>>> import numpy as np
>>> from numpy import linalg as LA
>>> np.set_printoptions(precision=3, suppress=True, linewidth=140)
>>> data = np.loadtxt("dump.csv", delimiter=",")
>>> print(data)
[[ 2. -2.  0. -1.  3.  0.  0.  1.]
 [-2. -1. -3. -1. -3.  1.  0. -2.]
 [ 1.  2. -6. -2. -2.  2. -3.  2.]
 [ 1. -2.  6.  3.  2. -2.  0.  0.]
 [ 2.  2. -9. -2.  2.  3.  1. -2.]
 [-1.  2. -9. -1.  1.  3. -1.  1.]
 [-3.  0.  0.  3.  0.  0.  3. -3.]
 [ 2.  0. -3.  0.  2.  1. -2.  2.]
 [-2.  1.  6.  2. -1. -2. -3.  2.]
 [ 0. -2.  3. -1.  2. -1. -1. -2.]
 [-2.  0.  0. -2. -3.  0.  2. -2.]]
>>> left, s, vt = LA.svd(data)
>>> print(np.argmax(s[:-1] / (s[1:] + 1e-6)) + 1)
7
>>> Y = left[:, :7] @ np.diag(s[:7]) @ vt[:7]
>>> print(Y.round(3) + 0)
[[ 2. -2.  0. -1.  3.  0.  0.  1.]
 [-2. -1. -3. -1. -3.  1.  0. -2.]
 [ 1.  2. -6. -2. -2.  2. -3.  2.]
 [ 1. -2.  6.  3.  2. -2.  0.  0.]
 [ 2.  2. -9. -2.  2.  3.  1. -2.]
 [-1.  2. -9. -1.  1.  3. -1.  1.]
 [-3.  0.  0.  3.  0.  0.  3. -3.]
 [ 2.  0. -3.  0.  2.  1. -2.  2.]
 [-2.  1.  6.  2. -1. -2. -3.  2.]
 [ 0. -2.  3. -1.  2. -1. -1. -2.]
 [-2.  0.  0. -2. -3.  0.  2. -2.]]
>>> print(LA.matrix_rank(data, rtol=0.05))
7
>>> print(LA.matrix_rank(Y))
7
>>> left, s, vt = LA.svd(data)
>>> V = vt[:(s > 1e-8).sum()]
>>> rng = np.random.default_rng(23244)
>>> vec = data[4] + 2 * data[2] + rng.integers(2) * np.eye(8)[1]
>>> print(vec)
[  4.   6. -21.  -6.  -2.   7.  -5.   2.]
>>> print(round(float(LA.norm(vec - V.T @ V @ vec)), 3))
0.0
>>> print(np.allclose(V.T @ V @ vec, vec))
True
>>> vec = np.array([3, 3, 0, 1, 1, 2, 0, 1])
>>> print(np.einsum("ij,j->i", data, vec))
[  3. -13.  11.  -2.  16.  10.  -9.  12.  -4.  -9. -13.]
>>> print(np.sign((data @ vec).round(6)))
[ 1. -1.  1. -1.  1.  1. -1.  1. -1. -1. -1.]
>>> print(LA.cond(data) > 100)
True
>>> print(np.argsort(-LA.norm(data, axis=0).round(6), kind="stable")[:3])
[2 4 7]
>>> print(round(float(LA.norm(data, 2) / LA.norm(data)), 3))
0.805
>>> C2 = data.T @ data
>>> print((data @ data.T).shape)
(11, 11)
>>> print(np.diag(C2))
[ 36.  26. 297.  38.  49.  33.  38.  39.]
>>> print(C2)
[[ 36.  -2. -21. -11.  27.   7. -11.  16.]
 [ -2.  26. -57.  -9. -10.  19.  -7.   8.]
 [-21. -57. 297.  69.   0. -99.   3.   3.]
 [-11.  -9.  69.  38.   7. -23.   5.   1.]
 [ 27. -10.   0.   7.  49.   0.  -2.   6.]
 [  7.  19. -99. -23.   0.  33.  -1.  -1.]
 [-11.  -7.   3.   5.  -2.  -1.  38. -30.]
 [ 16.   8.   3.   1.   6.  -1. -30.  39.]]
>>> X = np.loadtxt("a.csv", delimiter=",")
>>> print(X)
[[-1.4   -0.803 -0.4    1.2   -1.4   -2.   ]
 [ 0.1   -2.196 -1.2   -0.6    2.     0.   ]
 [-0.2   -2.11  -1.2    1.1   -0.4   -2.3  ]
 [ 0.8    2.544  1.2   -0.9    1.4   -0.1  ]
 [ 2.6    1.413  0.7    0.5    0.6    0.5  ]
 [-1.1   -1.985 -1.    -0.2   -0.5    0.3  ]
 [-0.1   -0.766 -0.4    0.3   -0.2    0.2  ]
 [ 2.     1.517  0.7    0.7   -0.4   -0.4  ]
 [ 0.7    2.05   1.    -1.3    0.3   -0.3  ]
 [-0.8   -0.177 -0.1    2.1   -2.8   -0.9  ]
 [ 0.2    1.621  0.8   -0.1   -1.4   -0.1  ]
 [ 0.5    1.374  0.7    0.1    0.8    0.9  ]
 [-0.9   -2.777 -1.4   -0.2    2.4   -0.7  ]
 [ 0.1    1.416  0.7   -0.1    1.4   -1.3  ]
 [ 1.     4.364  2.2   -0.2    0.3   -0.4  ]
 [ 0.    -0.869 -0.4    0.2    0.4   -0.9  ]
 [-1.2   -3.054 -1.6   -0.6   -1.    -0.5  ]
 [-1.6   -0.109 -0.1   -1.5    0.     2.1  ]
 [-0.2    1.012  0.5    0.8   -0.4   -0.9  ]
 [ 0.5   -1.811 -1.    -0.7    0.3    0.1  ]
 [ 1.3    2.566  1.3   -2.4   -0.5   -1.1  ]
 [-1.5   -1.637 -0.9    1.4   -0.5    0.6  ]
 [ 0.3    1.809  0.8    0.3   -0.2    0.8  ]
 [-0.7   -1.213 -0.6   -0.1    1.6   -0.6  ]
 [-0.7    3.449  1.7   -1.5   -0.8    0.1  ]
 [ 0.6   -2.36  -1.2   -0.2    0.2   -0.8  ]
 [-0.3   -1.229 -0.6   -0.1   -1.2   -0.6  ]
 [ 0.    -2.31  -1.2    1.5   -0.8   -0.3  ]
 [ 2.    -0.218 -0.1    0.9   -0.8   -0.8  ]
 [-0.6   -1.415 -0.7   -0.2   -0.7    1.   ]
 [ 0.     0.643  0.3    0.5    1.4   -0.2  ]
 [-1.7   -1.755 -0.9   -0.1   -1.1   -0.4  ]
 [ 1.3   -2.077 -1.    -1.1    0.1   -0.1  ]
 [-0.9   -2.718 -1.4    1.3   -1.     1.6  ]
 [-0.2    1.111  0.5   -0.7    0.5    1.3  ]
 [-0.2    1.497  0.8   -0.6    0.    -0.2  ]
 [ 0.9    0.276  0.2   -1.6    0.4   -1.1  ]
 [ 0.2   -1.873 -0.9   -1.2    0.7    0.7  ]
 [ 0.     2.444  1.2   -1.     0.3    0.5  ]
 [ 0.9    0.427  0.2   -0.1    0.    -1.   ]
 [ 0.4   -1.58  -0.7    0.    -0.6    1.1  ]
 [ 0.2   -0.638 -0.3   -0.3   -1.    -0.1  ]]
>>> r = LA.matrix_rank(data)
>>> print(r)
7
>>> null = LA.svd(data)[2][r:].T
>>> print([int(LA.matrix_rank(np.delete(data, i, axis=0))) for i in range(11)])
[7, 7, 7, 7, 7, 7, 7, 7, 7, 7, 7]
>>> print(np.round(null[:, 0] / null[np.abs(null[:, 0]).round(6).argmax(), 0], 3) + 0)
[0.    0.    0.333 0.    0.    1.    0.    0.   ]
>>> print(np.round(data @ null, 3) + 0)
[[0.]
 [0.]
 [0.]
 [0.]
 [0.]
 [0.]
 [0.]
 [0.]
 [0.]
 [0.]
 [0.]]
>>> print([int(LA.matrix_rank(data[:i])) for i in range(1, len(data) + 1)])
[1, 2, 3, 4, 5, 6, 7, 7, 7, 7, 7]
